>>> import numpy as np
>>> from numpy import linalg as LA
>>> np.set_printoptions(suppress=True, linewidth=100)
>>> F = np.load("m.npy")
>>> F
array([[ 0, -3, -1],
       [ 4,  1,  3],
       [ 0, -3, -1],
       [ 2, -1,  1],
       [ 0, -3, -1],
       [ 0, -3, -1],
       [ 1, -2,  0]])
>>> np.unique(F.round(6), axis=0).shape
(4, 3)
>>> np.allclose(F[:-1].T @ LA.lstsq(F[:-1].T, F[-1])[0], F[-1])
True
>>> np.round(F @ LA.pinv(F) @ F, 2) + 0
array([[ 0., -3., -1.],
       [ 4.,  1.,  3.],
       [ 0., -3., -1.],
       [ 2., -1.,  1.],
       [ 0., -3., -1.],
       [ 0., -3., -1.],
       [ 1., -2.,  0.]])
>>> round(np.trace(LA.pinv(F) @ F), 2)
np.float64(2.0)
>>> print(np.abs(np.diag(LA.qr(F)[1])) > 1e-9)
[ True  True False]
>>> LA.lstsq(F[:-1].T, F[-1])[2]
np.int32(2)
>>> print(np.round(LA.svd(F, compute_uv=False), 2) + 0)
[7.   5.29 0.  ]
>>> np.diff(F, axis=0)
array([[ 4,  4,  4],
       [-4, -4, -4],
       [ 2,  2,  2],
       [-2, -2, -2],
       [ 0,  0,  0],
       [ 1,  1,  1]])
>>> np.abs(F).max()
np.int64(4)
>>> F.mean(axis=0)
array([ 1., -2.,  0.])
>>> F.sum(axis=1)
array([-4,  8, -4,  2, -4, -4, -1])
>>> F - F[0]
array([[0, 0, 0],
       [4, 4, 4],
       [0, 0, 0],
       [2, 2, 2],
       [0, 0, 0],
       [0, 0, 0],
       [1, 1, 1]])
>>> Uu, sv, Vt = LA.svd(F)
>>> sv.round(2) + 0
array([7.  , 5.29, 0.  ])
>>> Y = Uu[:, :2] @ np.diag(sv[:2]) @ Vt[:2]
>>> round(float(LA.norm(F - Y, 2)), 2), round(float(sv[2]), 2)
(0.0, 0.0)
>>> LA.matrix_rank(F, rtol=0.05)
np.int64(2)
>>> round(np.abs(F - Y).max(), 2)
np.float64(0.0)
>>> LA.matrix_rank(Y)
np.int64(2)
>>> Y = np.array([[0, 0, -1], [2, -2, 2], [0, -1, 1]])
>>> Y.T @ F.T
array([[-6,  2, -6, -2, -6, -6, -4],
       [ 7, -5,  7,  1,  7,  7,  4],
       [-7,  1, -7, -3, -7, -7, -5]])
>>> np.einsum("ik,kj->ij", F, Y)
array([[-6,  7, -7],
       [ 2, -5,  1],
       [-6,  7, -7],
       [-2,  1, -3],
       [-6,  7, -7],
       [-6,  7, -7],
       [-4,  4, -5]])
>>> LA.matrix_rank(np.vstack([F, Y.T]))
np.int64(3)
>>> np.einsum("ij->j", F)
array([  7, -14,   0])
>>> np.einsum("ik,kj->ji", F, Y)
array([[-6,  2, -6, -2, -6, -6, -4],
       [ 7, -5,  7,  1,  7,  7,  4],
       [-7,  1, -7, -3, -7, -7, -5]])
>>> np.vstack([F, Y.T]).shape
(10, 3)
